$ python3 -q
>>> import numpy as np
>>> import numpy.linalg as la
>>> np.set_printoptions(precision=2, suppress=True, linewidth=200)
>>> M = np.load("data.npy")
>>> print(M)
[[-3.47  6.75 -0.4 ]
 [-0.86  3.46  0.09]
 [-4.74 -1.72  6.75]
 [-3.26 -3.32  2.02]
 [ 4.53  1.88  6.66]
 [-2.11  2.21  1.3 ]]
>>> out = np.array([[0, 0], [0, 2], [0, 1]])
>>> print(out.T @ M.T)
[[ 0.    0.    0.    0.    0.    0.  ]
 [13.1   7.01  3.31 -4.62 10.42  5.72]]
>>> print(la.matrix_rank(np.vstack([M, out.T])))
3
>>> print(la.matrix_rank(M @ out))
1
>>> print(M @ out)
[[ 0.   13.1 ]
 [ 0.    7.01]
 [ 0.    3.31]
 [ 0.   -4.62]
 [ 0.   10.42]
 [ 0.    5.72]]
>>> print(np.einsum("ij,ij->i", M, M))
[57.76 12.72 70.99 25.73 68.41 11.03]
>>> print(np.vstack([M, out.T]).shape)
(8, 3)
>>> print(np.einsum("ik,kj->ji", M, out))
[[ 0.    0.    0.    0.    0.    0.  ]
 [13.1   7.01  3.31 -4.62 10.42  5.72]]
>>> rng = np.random.default_rng(580021)
>>> lab = rng.permutation(3)
>>> out = M[:, lab] * rng.choice([-1, 1], 3)
>>> print(out)
[[-0.4   3.47  6.75]
 [ 0.09  0.86  3.46]
 [ 6.75  4.74 -1.72]
 [ 2.02  3.26 -3.32]
 [ 6.66 -4.53  1.88]
 [ 1.3   2.11  2.21]]
>>> U, _, Vt = la.svd(M.T @ out)
>>> print(lab)
[2 0 1]
>>> print(np.round(la.lstsq(M, out)[0], 2) + 0)
[[ 0. -1.  0.]
 [ 0.  0.  1.]
 [ 1.  0.  0.]]
>>> hat = out @ la.solve(out.T @ out, out.T)
>>> print(np.diag(hat))
[0.71 0.16 0.74 0.32 0.93 0.13]
>>> print(np.trace(hat))
3.0
>>> print(hat @ out[:, 2])
[ 6.75  3.46 -1.72 -3.32  1.88  2.21]
>>> print(hat)
[[ 0.71  0.32  0.05 -0.13 -0.08  0.27]
 [ 0.32  0.16 -0.01 -0.11  0.05  0.12]
 [ 0.05 -0.01  0.74  0.39  0.12  0.16]
 [-0.13 -0.11  0.39  0.32 -0.2   0.02]
 [-0.08  0.05  0.12 -0.2   0.93  0.01]
 [ 0.27  0.12  0.16  0.02  0.01  0.13]]
>>> print(la.matrix_rank(np.eye(6) - hat))
3
>>> U, sig, Vt = la.svd(hat)
>>> vecs = Vt[:(sig > 1e-8).sum()]
>>> x = hat[5] + 5 * hat[0] + rng.integers(2) * np.eye(6)[2]
>>> print(x)
[ 3.84  1.73  0.39 -0.64 -0.39  1.49]
>>> print(vecs.T @ vecs)
[[ 0.71  0.32  0.05 -0.13 -0.08  0.27]
 [ 0.32  0.16 -0.01 -0.11  0.05  0.12]
 [ 0.05 -0.01  0.74  0.39  0.12  0.16]
 [-0.13 -0.11  0.39  0.32 -0.2   0.02]
 [-0.08  0.05  0.12 -0.2   0.93  0.01]
 [ 0.27  0.12  0.16  0.02  0.01  0.13]]
>>> print(np.diag(vecs.T @ vecs))
[0.71 0.16 0.74 0.32 0.93 0.13]
>>> data = np.load("a.npy")
>>> print(data)
[[-4  0 -1  2  4  2 -1]
 [ 0 -2  1  1 -3  1  3]
 [-1  1  2 -1 -1 -4  3]
 [ 2  1 -1  4  5 -3  2]
 [ 4 -3 -1  5  4  0  2]
 [ 2  1 -4 -3  0  0 -4]
 [-1  3  3  2  2 -4 -4]]
>>> lab = rng.permutation(7)
>>> out = data[:, lab] * rng.choice([-1, 1], 7)
>>> print(out)
[[-1  0 -2 -1  4  2 -4]
 [ 1 -2 -1  3  0  1  3]
 [ 2  1  4  3  1 -1  1]
 [-1  1  3  2 -2  4 -5]
 [-1 -3  0  2 -4  5 -4]
 [-4  1  0 -4 -2 -3  0]
 [ 3  3  4 -4  1  2 -2]]
>>> U, _, Vt = la.svd(data.T @ out)
>>> print(np.round(U @ Vt, 2) + 0)
[[ 0.  0.  0.  0. -1.  0.  0.]
 [ 0.  1.  0.  0.  0.  0.  0.]
 [ 1.  0.  0.  0.  0.  0.  0.]
 [ 0.  0.  0.  0.  0.  1.  0.]
 [ 0.  0.  0.  0.  0.  0. -1.]
 [ 0.  0. -1.  0.  0.  0.  0.]
 [ 0.  0.  0.  1.  0.  0.  0.]]
>>> print(lab)
[2 1 5 6 0 3 4]
>>> print(np.round(la.lstsq(data, out)[0], 2) + 0)
[[ 0.  0.  0.  0. -1.  0.  0.]
 [ 0.  1.  0.  0.  0.  0.  0.]
 [ 1.  0.  0.  0.  0.  0.  0.]
 [ 0.  0.  0.  0.  0.  1.  0.]
 [ 0.  0.  0.  0.  0.  0. -1.]
 [ 0.  0. -1.  0.  0.  0.  0.]
 [ 0.  0.  0.  1.  0.  0.  0.]]
>>> x = np.array([0, 0, -3, 3, 2, 1, 1])
>>> h = np.maximum(data @ x, 0)
>>> print(np.tanh(data @ x))
[ 1.   -0.96 -1.    1.    1.   -0.76 -1.  ]
>>> print(h)
[18  0  0 24 28  0  0]
>>> print(np.flatnonzero(h > 1e-9))
[0 3 4]
>>> print(np.maximum(data @ x, 0) - np.maximum(-data @ x, 0))
[ 18  -2 -12  24  28  -1  -7]
>>> sig = 10 * 0.2 ** np.arange(4)
>>> q, _ = la.qr(np.array([[1.1, 2.3, 0.9, 0.0],
...     [-0.9, 0.7, 2.1, 0.9],
...     [0.6, 0.3, 1.5, 2.3],
...     [0.7, -0.4, 0.1, 1.5]]))
>>> J = rng.normal(size=(25, 4)) * sig @ q
>>> print(J)
[[ -4.31  -2.6    2.03  -0.23]
 [ -2.45  -5.3   -0.27   0.93]
 [ -0.93  -0.09   1.74   0.42]
 [  9.89  10.46  -3.18  -1.36]
 [ 18.06  17.49  -6.09  -1.81]
 [  2.72   3.2   -0.35  -0.46]
 [ -6.26  -9.87   0.99   1.87]
 [  3.64   7.68   0.2   -1.77]
 [ -7.04  -8.22   2.69   1.51]
 [ -0.3    2.39   0.83  -0.84]
 [ -3.79 -10.61  -1.06   2.88]
 [ -9.77 -10.25   2.84   1.4 ]
 [  5.8    8.41  -1.41  -1.73]
 [  3.11   0.65  -1.74   0.43]
 [ -3.81  -2.31   2.07  -0.03]
 [  1.56  -1.79  -0.92   1.45]
 [ -1.35   1.52   1.02  -1.17]
 [ -6.21  -2.13   3.6   -0.64]
 [ 14.76  15.76  -4.04  -2.  ]
 [ -6.29  -3.64   3.05  -0.13]
 [  3.43   2.11  -1.47   0.03]
 [ -2.15  -0.52   0.67  -0.53]
 [ -2.47  -6.65  -0.68   1.63]
 [ -0.02  -2.17  -0.55   0.76]
 [  6.25   3.83  -2.86   0.04]]
>>> Xc = (J - J.mean(axis=0)) / J.std(axis=0)
>>> print(np.argwhere(np.abs(Xc) > 2))
[[ 4  0]
 [ 4  1]
 [ 4  2]
 [10  3]
 [18  0]
 [18  1]]
>>> beta = la.lstsq(np.delete(Xc, 0, axis=1), Xc[:, 0])[0]
>>> print(beta)
[ 0.97 -0.33  0.32]
>>> print(np.abs(beta).argmax())
0
